% ipython --no-banner

In [1]: import numpy as np

In [2]: import numpy.linalg as la

In [3]: np.set_printoptions(precision=2, suppress=True, linewidth=100, floatmode="fixed")

In [4]: Y = np.array([[2, 2, 1, -2, 1, -1, 1, -2, -1],
   ...:     [0, -2, -1, -1, -2, 2, 2, -2, 1],
   ...:     [-1, -1, 1, 1, 1, 0, 1, 0, 2],
   ...:     [-1, -1, -1, 1, -2, 0, -1, -2, 0],
   ...:     [0, -2, 2, -1, 1, 1, 2, 2, -1],
   ...:     [2, 1, 2, -1, -1, -2, 0, -1, 2],
   ...:     [0, 1, -1, -1, 1, -2, -1, 1, 2],
   ...:     [1, 1, 2, 0, -2, -2, 2, 0, 0],
   ...:     [-1, -1, 0, -2, 1, 1, 2, 2, -2]])

In [5]: E = Y + Y.T

In [6]: E
Out[6]: 
array([[ 4,  2,  0, -3,  1,  1,  1, -1, -2],
       [ 2, -4, -2, -2, -4,  3,  3, -1,  0],
       [ 0, -2,  2,  0,  3,  2,  0,  2,  2],
       [-3, -2,  0,  2, -3, -1, -2, -2, -2],
       [ 1, -4,  3, -3,  2,  0,  3,  0,  0],
       [ 1,  3,  2, -1,  0, -4, -2, -3,  3],
       [ 1,  3,  0, -2,  3, -2, -2,  3,  4],
       [-1, -1,  2, -2,  0, -3,  3,  0,  2],
       [-2,  0,  2, -2,  0,  3,  4,  2, -4]])

In [7]: rng = np.random.default_rng(68)

In [8]: labels = rng.permutation(9)

In [9]: labels
Out[9]: array([4, 6, 2, 8, 7, 3, 1, 5, 0])

In [10]: Y = E[labels][:, labels]

In [11]: np.trace(Y)
Out[11]: np.int64(-4)

In [12]: Y
Out[12]: 
array([[ 2,  3,  3,  0,  0, -3, -4,  0,  1],
       [ 3, -2,  0,  4,  3, -2,  3, -2,  1],
       [ 3,  0,  2,  2,  2,  0, -2,  2,  0],
       [ 0,  4,  2, -4,  2, -2,  0,  3, -2],
       [ 0,  3,  2,  2,  0, -2, -1, -3, -1],
       [-3, -2,  0, -2, -2,  2, -2, -1, -3],
       [-4,  3, -2,  0, -1, -2, -4,  3,  2],
       [ 0, -2,  2,  3, -3, -1,  3, -4,  1],
       [ 1,  1,  0, -2, -1, -3,  2,  1,  4]])

In [13]: f, r1 = E[6], E[3]

In [14]: f @ f
Out[14]: np.int64(56)

In [15]: pr = (f @ r1) / (f @ f) * f

In [16]: la.matrix_rank(np.outer(f, r1))
Out[16]: np.int64(1)

In [17]: r1 - pr
Out[17]: array([-2.46, -0.39,  0.00,  0.93, -1.39, -2.07, -3.07, -0.39,  0.14])

In [18]: K = np.load("x.npy")

In [19]: K
Out[19]: 
array([[ 1.00, -0.31, -0.99,  0.59,  0.76,  1.00],
       [-0.74, -0.60,  0.94,  0.33, -0.43,  0.39],
       [ 0.00,  0.81,  0.99,  0.14,  0.91,  1.00],
       [ 0.99, -0.98, -0.99,  0.60, -0.89, -0.38],
       [-0.65,  0.97,  0.83, -0.51,  0.94,  0.82],
       [ 1.00, -0.89, -0.50,  0.78,  0.00,  1.00],
       [ 0.17, -0.92,  0.96,  0.70, -0.62,  0.91],
       [-0.99,  0.60, -0.28, -0.68, -0.46, -1.00],
       [ 0.81,  0.97, -0.26, -0.43,  0.96,  0.95],
       [-1.00, -0.50,  0.97, -0.06, -0.76, -0.92],
       [-1.00,  0.55,  0.83, -0.74, -0.74, -1.00],
       [ 0.98, -0.33, -0.84,  0.33,  0.25,  0.86],
       [-0.25,  0.83,  0.74, -0.22,  0.79,  0.81],
       [ 0.95,  0.11, -0.17,  0.29,  0.59,  0.96],
       [-0.94,  0.99, -0.87, -0.87,  0.75, -0.98],
       [-0.98,  0.97,  0.21, -0.78,  0.74, -0.91],
       [ 0.93, -0.96,  0.61,  0.78, -0.68,  0.95],
       [-0.96, -0.25,  0.01, -0.29, -0.70, -0.98],
       [ 1.00,  0.66, -0.98,  0.12,  0.89,  0.98],
       [ 0.99, -0.95, -0.94,  0.60, -0.75,  0.34],
       [-0.50, -0.60, -0.61, -0.04, -0.72, -0.92],
       [ 0.95,  0.12,  0.58,  0.43,  0.72,  0.99],
       [ 0.10, -0.22, -0.79, -0.12, -0.38, -0.79],
       [ 0.92, -0.70, -0.52,  0.43, -0.25,  0.71],
       [-0.91, -0.77,  0.91,  0.27, -0.74, -0.52],
       [-0.95,  0.26,  0.64, -0.29, -0.24, -0.83],
       [ 0.98, -0.14, -0.79,  0.27,  0.38,  0.88],
       [ 1.00, -0.68, -1.00,  0.36, -0.10,  0.58],
       [ 0.98, -0.66, -0.94,  0.33, -0.27,  0.39],
       [-0.68,  0.81, -0.66, -0.56,  0.38, -0.86],
       [ 0.10, -0.99, -0.18,  0.62, -0.96, -0.77],
       [-0.99,  0.54,  0.90, -0.41, -0.12, -0.88],
       [ 0.35, -0.94,  0.34,  0.58, -0.83,  0.09],
       [ 1.00, -0.98, -0.99,  0.74, -0.79,  0.70]])

In [20]: ang = np.radians(72)

In [21]: r_ = np.eye(6)

In [22]: r_[1, 1] = r_[4, 4] = np.cos(ang)

In [23]: r_[1, 4], r_[4, 1] = -np.sin(ang), np.sin(ang)

In [24]: r_
Out[24]: 
array([[ 1.00,  0.00,  0.00,  0.00,  0.00,  0.00],
       [ 0.00,  0.31,  0.00,  0.00, -0.95,  0.00],
       [ 0.00,  0.00,  1.00,  0.00,  0.00,  0.00],
       [ 0.00,  0.00,  0.00,  1.00,  0.00,  0.00],
       [ 0.00,  0.95,  0.00,  0.00,  0.31,  0.00],
       [ 0.00,  0.00,  0.00,  0.00,  0.00,  1.00]])

In [25]: Y = K @ r_.T

In [26]: np.allclose(la.norm(K, axis=1), la.norm(Y, axis=1))
Out[26]: True

In [27]: basis = np.sign(np.array([[2, -3, -2, -1], [3, 1, 2, -3], [0, 0, -1, 1], [-2, 3, 1, 0]]))

In [28]: Y = (np.tril(basis, -1) + np.eye(4)) @ (np.triu(basis, 1) + np.eye(4))

In [29]: evals = np.array([0, 3, -3, 0])

In [30]: A = np.rint(Y * evals @ la.inv(Y)) + 0

In [31]: A
Out[31]: 
array([[-15.00,   6.00,  15.00,  -9.00],
       [  0.00,   0.00,   0.00,   0.00],
       [  6.00,  -3.00,  -6.00,   3.00],
       [ 36.00, -15.00, -36.00,  21.00]])

In [32]: print(round(la.eigvals(A).sum().real, 2))
-0.0

In [33]: print(np.einsum("ii->", A))
0.0

In [34]: np.kron(np.eye(2, dtype=int), A)
Out[34]: 
array([[-15.00,   6.00,  15.00,  -9.00,  -0.00,   0.00,   0.00,  -0.00],
       [  0.00,   0.00,   0.00,   0.00,   0.00,   0.00,   0.00,   0.00],
       [  6.00,  -3.00,  -6.00,   3.00,   0.00,  -0.00,  -0.00,   0.00],
       [ 36.00, -15.00, -36.00,  21.00,   0.00,  -0.00,  -0.00,   0.00],
       [ -0.00,   0.00,   0.00,  -0.00, -15.00,   6.00,  15.00,  -9.00],
       [  0.00,   0.00,   0.00,   0.00,   0.00,   0.00,   0.00,   0.00],
       [  0.00,  -0.00,  -0.00,   0.00,   6.00,  -3.00,  -6.00,   3.00],
       [  0.00,  -0.00,  -0.00,   0.00,  36.00, -15.00, -36.00,  21.00]])

In [35]: print(round(la.det(A.T), 2))
0.0

In [36]: round(la.det(A[::-1]), 2)
Out[36]: np.float64(0.0)

In [37]: np.round(np.poly(A), 2) + 0
Out[37]: array([ 1.00,  0.00, -9.00,  0.00,  0.00])

In [38]: np.round(la.norm(A, 2) / la.norm(A), 2)
Out[38]: np.float64(1.0)

In [39]: print(la.cond(A) > 100)
True

In [40]: [round(float(x), 2) for x in la.svd(A, compute_uv=False)[:3]]
Out[40]: [62.56, 0.79, 0.0]

In [41]: np.abs(np.diag(la.qr(A)[1])) > 1e-9
Out[41]: array([ True,  True, False, False])

In [42]: print(np.allclose(A[:-1].T @ la.lstsq(A[:-1].T, A[-1])[0], A[-1]))
True

In [43]: la.lstsq(A[:-1].T, A[-1])[2]
Out[43]: np.int32(2)

In [44]: F = np.tril(np.array([[5, -2, 1, -2, -2, -1, 0, -3, 1],
    ...:     [1, 1, 4, -5, 5, 0, -1, -5, -2],
    ...:     [-4, 0, -1, 3, -5, -1, -3, -2, -4],
    ...:     [-2, 1, 2, 0, -3, -3, 4, -1, -5],
    ...:     [0, 4, -2, -4, -3, 2, -5, -2, -4],
    ...:     [1, -5, 0, 2, -4, 3, 1, 3, -4],
    ...:     [2, 0, -2, -2, -5, 3, -2, -1, 4],
    ...:     [-2, 5, 0, -1, 1, -1, -1, -3, 0],
    ...:     [-1, 2, 4, 2, 5, 1, 1, -3, -1]]), -1) + np.eye(9, dtype=int)

In [45]: F
Out[45]: 
array([[ 1,  0,  0,  0,  0,  0,  0,  0,  0],
       [ 1,  1,  0,  0,  0,  0,  0,  0,  0],
       [-4,  0,  1,  0,  0,  0,  0,  0,  0],
       [-2,  1,  2,  1,  0,  0,  0,  0,  0],
       [ 0,  4, -2, -4,  1,  0,  0,  0,  0],
       [ 1, -5,  0,  2, -4,  1,  0,  0,  0],
       [ 2,  0, -2, -2, -5,  3,  1,  0,  0],
       [-2,  5,  0, -1,  1, -1, -1,  1,  0],
       [-1,  2,  4,  2,  5,  1,  1, -3,  1]])

In [46]: # triangular: eigenvalues sit on the diagonal

In [47]: Y = F / la.norm(F, axis=1, keepdims=True)

In [48]: gram = Y @ Y.T

In [49]: np.argwhere(np.triu(np.abs(gram) > 0.95, 1))
Out[49]: array([[0, 2]])

In [50]: print(round(np.degrees(np.arccos(np.clip(gram[6, 3], -1, 1))), 2))
117.47

In [51]: Uu, s, VT = la.svd(F)

In [52]: s
Out[52]: array([11.37,  8.80,  5.05,  4.22,  2.54,  0.57,  0.44,  0.11,  0.01])

In [53]: Y = Uu[:, :8] @ np.diag(s[:8]) @ VT[:8]

In [54]: np.round(la.norm(F - Y) / la.norm(F), 2)
Out[54]: np.float64(0.0)

In [55]: np.round(np.abs(F - Y).max(), 2)
Out[55]: np.float64(0.0)

In [56]: Y = np.array([[1, 1, 1],
    ...:     [0, 1, 0],
    ...:     [0, 1, 1],
    ...:     [1, 2, 1],
    ...:     [0, 0, 0],
    ...:     [0, 0, 0],
    ...:     [0, 1, 2],
    ...:     [1, 1, 1],
    ...:     [2, 0, 2]])

In [57]: print(np.vstack([F, Y.T]).shape)
(12, 9)

In [58]: Y.T @ F.T
Out[58]: 
array([[ 1,  1, -4, -1, -4,  3,  0, -2,  0],
       [ 1,  2, -3,  3, -6,  0, -3,  1,  7],
       [ 1,  1, -3,  1, -6,  3,  0, -4,  6]])

In [59]: print(np.einsum("ik,kj->ji", F, Y))
[[ 1  1 -4 -1 -4  3  0 -2  0]
 [ 1  2 -3  3 -6  0 -3  1  7]
 [ 1  1 -3  1 -6  3  0 -4  6]]

In [60]: la.matrix_rank(F @ Y)
Out[60]: np.int64(3)

In [61]: np.einsum("ij->j", F)
Out[61]: array([-4,  8,  3, -2, -2,  4,  1, -2,  1])

In [62]: print(np.einsum("ij,ij->i", F, F))
[ 1  2 17 10 37 47 47 34 62]

In [63]: F @ Y
Out[63]: 
array([[ 1,  1,  1],
       [ 1,  2,  1],
       [-4, -3, -3],
       [-1,  3,  1],
       [-4, -6, -6],
       [ 3,  0,  3],
       [ 0, -3,  0],
       [-2,  1, -4],
       [ 0,  7,  6]])

In [64]: np.sort(la.eigvals(F))
Out[64]: array([1.00, 1.00, 1.00, 1.00, 1.00, 1.00, 1.00, 1.00, 1.00])

In [65]: print(np.prod(np.diag(F)), np.round(la.det(F), 2))
1 1.0

In [66]: data = np.load("run3.npy")

In [67]: data
Out[67]: 
array([[-2.00,  4.00,  0.00,  0.00,  0.00],
       [ 4.00,  0.00,  4.00,  0.00,  0.00],
       [ 0.00,  4.00, -2.00,  4.00,  0.00],
       [ 0.00,  0.00,  4.00,  1.00,  4.00],
       [ 0.00,  0.00,  0.00,  4.00,  0.00]])

In [68]: evals, vecs = la.eigh(data)

In [69]: x0 = np.array([3, -1, 1, 1, -1])

In [70]: round(x0 @ data @ x0 / (x0 @ x0), 2), round(float(evals[0]), 2), round(float(evals[-1]), 2)
Out[70]: (np.float64(-3.92), -7.69, 6.55)

In [71]: la.eigvalsh(data[1:, 1:])
Out[71]: array([-7.04, -2.54,  2.27,  6.31])

In [72]: np.abs(data).sum(axis=1).max(), np.round(np.abs(evals).max(), 2)
Out[72]: (np.float64(10.0), np.float64(7.69))

In [73]: vecs * np.maximum(evals, 0) @ vecs.T
Out[73]: 
array([[ 0.99,  1.61,  0.89,  0.12, -0.24],
       [ 1.61,  2.69,  1.72,  0.73, -0.01],
       [ 0.89,  1.72,  1.67,  1.78,  0.98],
       [ 0.12,  0.73,  1.78,  3.25,  2.28],
       [-0.24, -0.01,  0.98,  2.28,  1.70]])

In [74]: evals, vecs = la.eig(data)

In [75]: np.round(data @ vecs[:, 0] - evals[0] * vecs[:, 0], 2) + 0
Out[75]: array([0.00, 0.00, 0.00, 0.00, 0.00])

In [76]: np.sort(la.eigvals(data.T))
Out[76]: array([-7.69, -4.38, -1.23,  3.76,  6.55])

In [77]: np.sort(la.eigvals(la.inv(data)))
Out[77]: array([-0.81, -0.23, -0.13,  0.15,  0.27])

In [78]: m1 = np.array([[0.7, 1.3, -0.7, -0.3, 2.3, 2.0],
    ...:     [-1.2, -1.6, -1.3, 0.2, 0.4, -0.4],
    ...:     [1.4, 0.9, 1.4, -0.1, 0.5, -0.2],
    ...:     [0.0, 0.4, -0.4, 1.9, 1.2, -0.6]])

In [79]: m1[3] = m1[1] + 0.3 * rng.normal(size=6)

In [80]: m1
Out[80]: 
array([[ 0.70,  1.30, -0.70, -0.30,  2.30,  2.00],
       [-1.20, -1.60, -1.30,  0.20,  0.40, -0.40],
       [ 1.40,  0.90,  1.40, -0.10,  0.50, -0.20],
       [-1.19, -1.50, -1.74,  0.45,  0.56, -1.01]])

In [81]: Y = m1 / np.sqrt((m1 ** 2).mean(axis=1, keepdims=True))

In [82]: m1 - m1.mean(axis=1, keepdims=True)
Out[82]: 
array([[-0.18,  0.42, -1.58, -1.18,  1.42,  1.12],
       [-0.55, -0.95, -0.65,  0.85,  1.05,  0.25],
       [ 0.75,  0.25,  0.75, -0.75, -0.15, -0.85],
       [-0.45, -0.76, -1.01,  1.19,  1.30, -0.28]])

In [83]: la.matrix_rank(Y) == la.matrix_rank(m1)
Out[83]: np.True_

In [84]: x0 = np.array([2, 2, 2, 3, 1, 3])

In [85]: h = np.maximum(m1 @ x0, 0)

In [86]: h
Out[86]: array([10.00,  0.00,  7.00,  0.00])

In [87]: print(m1.T @ h)
[16.80 19.30  2.80 -3.70 26.50 18.60]

In [88]: np.tanh(m1 @ x0)
Out[88]: array([ 1.00, -1.00,  1.00, -1.00])

In [89]: np.flatnonzero(h > 1e-9)
Out[89]: array([0, 2])

In [90]: la.svd(m1, compute_uv=False)
Out[90]: array([4.42, 3.20, 1.18, 0.42])

In [91]: print(np.count_nonzero(m1))
24

In [92]: np.round(la.norm(m1), 2)
Out[92]: np.float64(5.6)

In [93]: m1.sum(axis=0)
Out[93]: array([-0.29, -0.90, -2.34,  0.25,  3.76,  0.39])

In [94]: x0 = np.array([1, 2, 1, 1, 0, 1])

In [95]: m1 * x0
Out[95]: 
array([[ 0.70,  2.60, -0.70, -0.30,  0.00,  2.00],
       [-1.20, -3.20, -1.30,  0.20,  0.00, -0.40],
       [ 1.40,  1.80,  1.40, -0.10,  0.00, -0.20],
       [-1.19, -3.01, -1.74,  0.45,  0.00, -1.01]])

In [96]: la.norm(m1 @ x0) <= la.norm(m1, 2) * la.norm(x0) + 1e-9
Out[96]: np.True_

In [97]: (m1 @ x0).argmax()
Out[97]: np.int64(0)

In [98]: (m1 * x0).sum(axis=1)
Out[98]: array([ 4.30, -5.90,  4.30, -6.50])

In [99]: print(m1 @ (2 * x0))
[  8.60 -11.80   8.60 -13.00]

In [100]: np.einsum("ij,j->i", m1, x0)
Out[100]: array([ 4.30, -5.90,  4.30, -6.50])

In [101]: Y = np.array([[4, 9, 4, 1, 5, 9, 9, 9],
     ...:     [4, 5, 0, 2, 7, 2, 3, 6],
     ...:     [0, 0, 4, 6, 5, 6, 9, 6],
     ...:     [5, 2, 4, 8, 4, 0, 1, 1],
     ...:     [6, 9, 0, 1, 1, 9, 5, 2],
     ...:     [3, 1, 3, 5, 9, 9, 1, 9],
     ...:     [5, 4, 4, 8, 8, 4, 2, 8],
     ...:     [6, 7, 0, 2, 4, 7, 7, 2]])

In [102]: mat = Y - Y.T

In [103]: print(mat)
[[ 0  5  4 -4 -1  6  4  3]
 [-5  0  0  0 -2  1 -1 -1]
 [-4  0  0  2  5  3  5  6]
 [ 4  0 -2  0  3 -5 -7 -1]
 [ 1  2 -5 -3  0  0 -3 -2]
 [-6 -1 -3  5  0  0 -3  2]
 [-4  1 -5  7  3  3  0  1]
 [-3  1 -6  1  2 -2 -1  0]]

In [104]: evals, vecs = la.eigh(E)

In [105]: evals
Out[105]: array([-12.07,  -7.37,  -6.07,  -1.96,   0.04,   2.11,   4.13,   7.17,  10.02])

In [106]: la.svd(E, compute_uv=False)
Out[106]: array([12.07, 10.02,  7.37,  7.17,  6.07,  4.13,  2.11,  1.96,  0.04])

In [107]: np.round(vecs @ np.diag(evals) @ vecs.T, 2) + 0
Out[107]: 
array([[ 4.00,  2.00,  0.00, -3.00,  1.00,  1.00,  1.00, -1.00, -2.00],
       [ 2.00, -4.00, -2.00, -2.00, -4.00,  3.00,  3.00, -1.00,  0.00],
       [ 0.00, -2.00,  2.00,  0.00,  3.00,  2.00,  0.00,  2.00,  2.00],
       [-3.00, -2.00,  0.00,  2.00, -3.00, -1.00, -2.00, -2.00, -2.00],
       [ 1.00, -4.00,  3.00, -3.00,  2.00,  0.00,  3.00,  0.00,  0.00],
       [ 1.00,  3.00,  2.00, -1.00,  0.00, -4.00, -2.00, -3.00,  3.00],
       [ 1.00,  3.00,  0.00, -2.00,  3.00, -2.00, -2.00,  3.00,  4.00],
       [-1.00, -1.00,  2.00, -2.00,  0.00, -3.00,  3.00,  0.00,  2.00],
       [-2.00,  0.00,  2.00, -2.00,  0.00,  3.00,  4.00,  2.00, -4.00]])

In [108]: np.round(la.eigvalsh(E @ E), 2) + 0
Out[108]: array([  0.00,   3.86,   4.45,  17.06,  36.80,  51.36,  54.34, 100.49, 145.65])

In [109]: np.abs(vecs[:, -1])
Out[109]: array([0.28, 0.01, 0.33, 0.52, 0.50, 0.04, 0.38, 0.29, 0.24])

In [110]: la.eigvalsh(E + -2 * np.eye(9))
Out[110]: array([-14.07,  -9.37,  -8.07,  -3.96,  -1.96,   0.11,   2.13,   5.17,   8.02])
